$ python3 -q
>>> import numpy as np
>>> np.set_printoptions(precision=2, suppress=True, linewidth=120)
>>> A = np.load("sample19.npy")
>>> A
array([[ -3,  -3,  -3,  -3,  -3,  -3,  -3,  -3,  -3],
       [ -3,  -6,  -6,  -6,  -6,  -6,  -6,  -6,  -6],
       [ -3,  -6,  -9,  -9,  -9,  -9,  -9,  -9,  -9],
       [ -3,  -6,  -9, -12, -12, -12, -12, -12, -12],
       [ -3,  -6,  -9, -12, -15, -15, -15, -15, -15],
       [ -3,  -6,  -9, -12, -15, -18, -18, -18, -18],
       [ -3,  -6,  -9, -12, -15, -18, -21, -21, -21],
       [ -3,  -6,  -9, -12, -15, -18, -21, -24, -24],
       [ -3,  -6,  -9, -12, -15, -18, -21, -24, -27]])
>>> # equal to its transpose
>>> x = np.array([2, 1, 0, 0, 1, 0, 1, 1, 1])
>>> y = A @ x
>>> b, lr = np.zeros(9), 1 / np.linalg.norm(A, 2) ** 2
>>> for i in range(60):
...     b -= lr * A.T @ (A @ b - y)
...     if i % 10 == 0: print(i, round(np.linalg.norm(A @ b - y), 2))
... 
0 6.55
10 6.4
20 6.26
30 6.13
40 6.02
50 5.92
>>> b
array([0.23, 0.39, 0.49, 0.57, 0.65, 0.72, 0.8 , 0.86, 0.89])
>>> np.all(np.linalg.eigvalsh(A) > 0)
np.False_
>>> round(np.linalg.eigvalsh(A).min(), 2)
np.float64(-109.98)
>>> M2 = A / np.sqrt((A ** 2).mean(axis=1, keepdims=True))
>>> M2[4]
array([-0.24, -0.48, -0.72, -0.96, -1.2 , -1.2 , -1.2 , -1.2 , -1.2 ])
>>> A - A.mean(axis=1, keepdims=True)
array([[  0.  ,   0.  ,   0.  ,   0.  ,   0.  ,   0.  ,   0.  ,   0.  ,   0.  ],
       [  2.67,  -0.33,  -0.33,  -0.33,  -0.33,  -0.33,  -0.33,  -0.33,  -0.33],
       [  5.  ,   2.  ,  -1.  ,  -1.  ,  -1.  ,  -1.  ,  -1.  ,  -1.  ,  -1.  ],
       [  7.  ,   4.  ,   1.  ,  -2.  ,  -2.  ,  -2.  ,  -2.  ,  -2.  ,  -2.  ],
       [  8.67,   5.67,   2.67,  -0.33,  -3.33,  -3.33,  -3.33,  -3.33,  -3.33],
       [ 10.  ,   7.  ,   4.  ,   1.  ,  -2.  ,  -5.  ,  -5.  ,  -5.  ,  -5.  ],
       [ 11.  ,   8.  ,   5.  ,   2.  ,  -1.  ,  -4.  ,  -7.  ,  -7.  ,  -7.  ],
       [ 11.67,   8.67,   5.67,   2.67,  -0.33,  -3.33,  -6.33,  -9.33,  -9.33],
       [ 12.  ,   9.  ,   6.  ,   3.  ,   0.  ,  -3.  ,  -6.  ,  -9.  , -12.  ]])
>>> T = np.stack([A, 2 * A, A[::-1]])
>>> (T @ A.T).shape
(3, 9, 9)
>>> np.linalg.matrix_rank(T)
array([9, 9, 9])
>>> np.einsum("bij,cij->bc", T, T)
array([[12285, 24570,  8595],
       [24570, 49140, 17190],
       [ 8595, 17190, 12285]])
>>> vals, V = np.linalg.eigvalsh(A)
Traceback (most recent call last):
  File "<python-input-19>", line 1, in <module>
    vals, V = np.linalg.eigvalsh(A)
    ^^^^^^^
ValueError: too many values to unpack (expected 2)
>>> vals, V = np.linalg.eigh(A)
>>> np.linalg.eigvalsh(A + -3 * np.eye(9))
array([-112.98,  -15.45,   -7.65,   -5.51,   -4.64,   -4.2 ,   -3.97,   -3.84,   -3.77])
>>> V @ np.diag(vals) @ V.T
array([[ -3.,  -3.,  -3.,  -3.,  -3.,  -3.,  -3.,  -3.,  -3.],
       [ -3.,  -6.,  -6.,  -6.,  -6.,  -6.,  -6.,  -6.,  -6.],
       [ -3.,  -6.,  -9.,  -9.,  -9.,  -9.,  -9.,  -9.,  -9.],
       [ -3.,  -6.,  -9., -12., -12., -12., -12., -12., -12.],
       [ -3.,  -6.,  -9., -12., -15., -15., -15., -15., -15.],
       [ -3.,  -6.,  -9., -12., -15., -18., -18., -18., -18.],
       [ -3.,  -6.,  -9., -12., -15., -18., -21., -21., -21.],
       [ -3.,  -6.,  -9., -12., -15., -18., -21., -24., -24.],
       [ -3.,  -6.,  -9., -12., -15., -18., -21., -24., -27.]])
>>> np.round(V.T @ V, 2) + 0
array([[1., 0., 0., 0., 0., 0., 0., 0., 0.],
       [0., 1., 0., 0., 0., 0., 0., 0., 0.],
       [0., 0., 1., 0., 0., 0., 0., 0., 0.],
       [0., 0., 0., 1., 0., 0., 0., 0., 0.],
       [0., 0., 0., 0., 1., 0., 0., 0., 0.],
       [0., 0., 0., 0., 0., 1., 0., 0., 0.],
       [0., 0., 0., 0., 0., 0., 1., 0., 0.],
       [0., 0., 0., 0., 0., 0., 0., 1., 0.],
       [0., 0., 0., 0., 0., 0., 0., 0., 1.]])
>>> (vals > 1e-8).sum(), (vals < -1e-8).sum()
(np.int64(0), np.int64(9))
>>> np.linalg.eigvalsh(A @ A)
array([    0.59,     0.7 ,     0.94,     1.45,     2.67,     6.29,    21.6 ,   154.89, 12095.86])
>>> vals
array([-109.98,  -12.45,   -4.65,   -2.51,   -1.64,   -1.2 ,   -0.97,   -0.84,   -0.77])
>>> np.unique(vals.round(6) + 0, return_counts=True)[1]
array([1, 1, 1, 1, 1, 1, 1, 1, 1])
>>> rng = np.random.default_rng(39)
>>> m1 = np.array([[1, -2, -1, 2, -1, -2, 1],
...     [1, 2, 1, -2, 0, -2, 3],
...     [1, 2, -2, -3, -2, -2, 3],
...     [-2, 1, 0, -2, 1, 2, -2],
...     [-2, 3, 2, -2, 1, 0, 2],
...     [-1, -3, 2, -1, -3, -3, -3],
...     [-3, -3, 0, 0, -2, -2, 1],
...     [1, 2, -2, 0, 1, 3, 2],
...     [-3, -1, 2, 3, -3, -2, 2],
...     [0, 0, 2, 1, 0, 2, -1],
...     [2, -2, 1, 0, 3, 0, 0],
...     [2, 3, 2, 3, 0, -1, 1],
...     [-2, -1, 2, -2, 2, 2, -3],
...     [1, 0, -1, 0, -1, -2, -2]]) * (rng.random((14, 7)) < 0.3)
>>> m1
array([[ 0,  0, -1,  0,  0,  0,  1],
       [ 1,  0,  0,  0,  0, -2,  3],
       [ 1,  0,  0,  0,  0, -2,  0],
       [-2,  1,  0,  0,  0,  0,  0],
       [-2,  0,  0,  0,  1,  0,  2],
       [ 0,  0,  0,  0, -3,  0,  0],
       [ 0, -3,  0,  0, -2, -2,  0],
       [ 0,  2,  0,  0,  0,  0,  0],
       [ 0,  0,  2,  3, -3,  0,  2],
       [ 0,  0,  0,  0,  0,  0,  0],
       [ 0,  0,  0,  0,  0,  0,  0],
       [ 0,  0,  0,  3,  0,  0,  0],
       [ 0, -1,  2, -2,  0,  0, -3],
       [ 1,  0,  0,  0,  0,  0,  0]])
>>> x = np.array([2, 0, 0, 0, 2, 1, 0])
>>> y = m1 @ x
>>> np.round(np.linalg.lstsq(m1, y)[0], 2) + 0
array([2., 0., 0., 0., 2., 1., 0.])
>>> np.round(np.linalg.solve(m1.T @ m1, m1.T @ y), 2) + 0
array([2., 0., 0., 0., 2., 1., 0.])
>>> y = y + 0.02 * rng.normal(size=14)
>>> y.round(2) + 0
array([-0.01,  0.01, -0.02, -3.97, -1.98, -5.96, -6.02,  0.01, -5.98, -0.02,  0.  , -0.01,  0.02,  1.99])
>>> b, *_ = np.linalg.lstsq(m1, y)
>>> b.round()
array([ 2.,  0.,  0., -0.,  2.,  1.,  0.])
>>> b.round(2) + 0
array([ 1.99,  0.01,  0.01, -0.01,  1.99,  1.  ,  0.  ])
>>> C = m1[[5, 0]].astype(float)
>>> for _ in range(7):
...     z = np.linalg.norm(m1[:, None] - C, axis=-1).argmin(axis=1)
...     C = np.array([m1[z == j].mean(axis=0) for j in range(2)])
... 
>>> z
array([1, 1, 1, 1, 1, 0, 0, 1, 0, 1, 1, 1, 0, 1])
>>> C
array([[ 0.  , -1.  ,  1.  ,  0.25, -2.  , -0.5 , -0.25],
       [-0.1 ,  0.3 , -0.1 ,  0.3 ,  0.1 , -0.4 ,  0.6 ]])
>>> C[1] - C[0]
array([-0.1 ,  1.3 , -1.1 ,  0.05,  2.1 ,  0.1 ,  0.85])
